$ ipython --no-banner

In [1]: import numpy as np

In [2]: import numpy.linalg as la

In [3]: np.set_printoptions(precision=2, suppress=True, linewidth=200)

In [4]: def tidy(a):
   ...:     return np.round(a, 2) + 0
   ...: 

In [5]: F = np.load("mat.npy")

In [6]: F
Out[6]: 
array([[ 2.01,  3.03, -1.99,  0.98,  2.01, -3.02,  2.02, -2.01],
       [ 2.01,  3.02, -1.98,  0.96,  2.04, -2.99,  2.02, -1.99],
       [ 2.03,  2.99, -2.  ,  0.99,  1.99, -3.03,  2.03, -1.99],
       [ 2.01,  3.  , -2.01,  1.01,  1.99, -3.  ,  2.02, -1.99],
       [ 2.  ,  3.  , -1.97,  1.04,  2.02, -3.02,  2.01, -2.  ],
       [ 2.01,  2.99, -2.  ,  1.  ,  2.  , -3.04,  2.03, -2.01],
       [ 1.98,  2.99, -1.99,  1.02,  2.  , -3.02,  2.03, -2.03],
       [ 1.98,  3.01, -2.01,  1.01,  2.02, -3.01,  1.99, -1.98],
       [ 2.04,  2.98, -1.99,  0.97,  2.  , -2.99,  1.96, -2.01],
       [ 2.02,  3.01, -2.02,  1.  ,  2.02, -2.97,  1.95, -2.03],
       [-1.01, -0.98,  3.01,  2.01, -0.99, -0.01,  0.99, -0.99],
       [-1.01, -1.01,  3.01,  2.  , -1.03,  0.  ,  1.01, -0.98],
       [-1.03, -1.  ,  2.98,  1.99, -0.98, -0.01,  1.01, -1.  ],
       [-0.98, -1.  ,  3.03,  2.  , -1.02, -0.01,  1.  , -0.97],
       [-1.  , -0.99,  3.02,  2.01, -0.99,  0.03,  0.98, -1.03],
       [-0.99, -0.97,  2.99,  2.  , -0.98, -0.01,  1.01, -1.01],
       [-1.  , -1.  ,  3.  ,  1.97, -1.03,  0.  ,  0.99, -1.03],
       [-0.99, -1.  ,  3.02,  2.  , -1.  ,  0.01,  0.96, -0.96],
       [-0.99, -0.99,  2.98,  1.99, -1.02,  0.03,  1.02, -1.04],
       [-0.98, -0.98,  2.98,  2.02, -0.99,  0.05,  1.01, -1.02],
       [ 0.01,  0.02,  3.  , -0.01, -2.97,  2.96, -1.99, -0.02],
       [ 0.  , -0.01,  3.01, -0.01, -2.97,  3.01, -1.99, -0.01],
       [-0.04,  0.  ,  2.99,  0.01, -3.  ,  2.98, -2.04,  0.05],
       [ 0.03, -0.01,  2.96,  0.  , -2.99,  3.  , -2.  ,  0.02],
       [-0.02, -0.01,  3.01, -0.02, -3.01,  3.  , -2.  ,  0.01],
       [ 0.  ,  0.03,  3.02, -0.02, -2.99,  3.02, -2.  ,  0.04],
       [-0.02,  0.04,  2.98,  0.  , -2.98,  3.01, -1.96, -0.01],
       [ 0.  ,  0.01,  2.98,  0.02, -3.  ,  3.  , -2.02,  0.01],
       [ 0.03,  0.01,  2.97,  0.02, -3.02,  3.01, -1.99,  0.  ],
       [ 0.02, -0.01,  2.99, -0.01, -3.  ,  3.03, -2.  ,  0.03]])

In [7]: x0 = np.array([0, 1, 0, 1, 2, 2, 0, 2])

In [8]: (F @ x0).argmax()
Out[8]: np.int64(25)

In [9]: np.sign((F @ x0).round(6))
Out[9]: array([-1., -1., -1., -1., -1., -1., -1., -1., -1., -1., -1., -1., -1., -1., -1., -1., -1., -1., -1., -1., -1.,  1.,  1.,  1., -1.,  1.,  1.,  1.,  1.,  1.])
